$ python -q
>>> import numpy as np
>>> np.set_printoptions(precision=1, suppress=True, linewidth=160)
>>> def rd(a):
...     return np.round(a, 1) + 0
... 
>>> X = np.loadtxt("layer13.csv", delimiter=",")
>>> X
array([[-3., -3., -3.],
       [-3., -6., -6.],
       [-3., -6., -9.]])
>>> rd(np.linalg.det(X))
np.float64(-27.0)
>>> rd(np.sort(np.abs(np.linalg.eigvals(X))))
array([ 0.9,  1.9, 15.1])
>>> np.allclose(X @ X.T, X.T @ X)
True
>>> w, V = np.linalg.eigh(X)
>>> x0 = np.array([-2, 0, 1])
>>> V * np.maximum(w, 0) @ V.T
array([[0., 0., 0.],
       [0., 0., 0.],
       [0., 0., 0.]])
>>> np.all(np.linalg.eigvalsh(X) > 0)
np.False_
>>> w, V = np.linalg.eigh(X)
>>> rd(np.linalg.eigvalsh(X + -3 * np.eye(3)))
array([-18.1,  -4.9,  -3.9])
>>> rd(V @ np.diag(w) @ V.T)
array([[-3., -3., -3.],
       [-3., -6., -6.],
       [-3., -6., -9.]])
>>> rd(w)
array([-15.1,  -1.9,  -0.9])
>>> np.unique(w.round(6) + 0, return_counts=True)[1]
array([1, 1, 1])
>>> rd(np.linalg.eigvalsh(X @ X))
array([  0.9,   3.7, 229.4])
>>> rd(V.T @ X @ V)
array([[-15.1,   0. ,   0. ],
       [  0. ,  -1.9,   0. ],
       [  0. ,   0. ,  -0.9]])
>>> other = X[0, 0] * X[1:] - np.outer(X[1:, 0], X[0])
>>> other
array([[ 0.,  9.,  9.],
       [ 0.,  9., 18.]])
>>> X[:, 0] / X[0, 0]
array([1., 1., 1.])
>>> np.flatnonzero(~other.round(6).any(axis=1))
array([], dtype=int64)
>>> E = np.loadtxt("sample4.csv", delimiter=",")
>>> E
array([[-22.,  -2.,   1.],
       [ -3., -22.,  -2.],
       [  1.,   2.,  21.]])
>>> other = E[0, 0] * E[1:] - np.outer(E[1:, 0], E[0])
>>> other
array([[   0.,  478.,   47.],
       [   0.,  -42., -463.]])
>>> np.flatnonzero(~other.round(6).any(axis=1))
array([], dtype=int64)
>>> rd(E[:, 0] / E[0, 0])
array([1. , 0.1, 0. ])
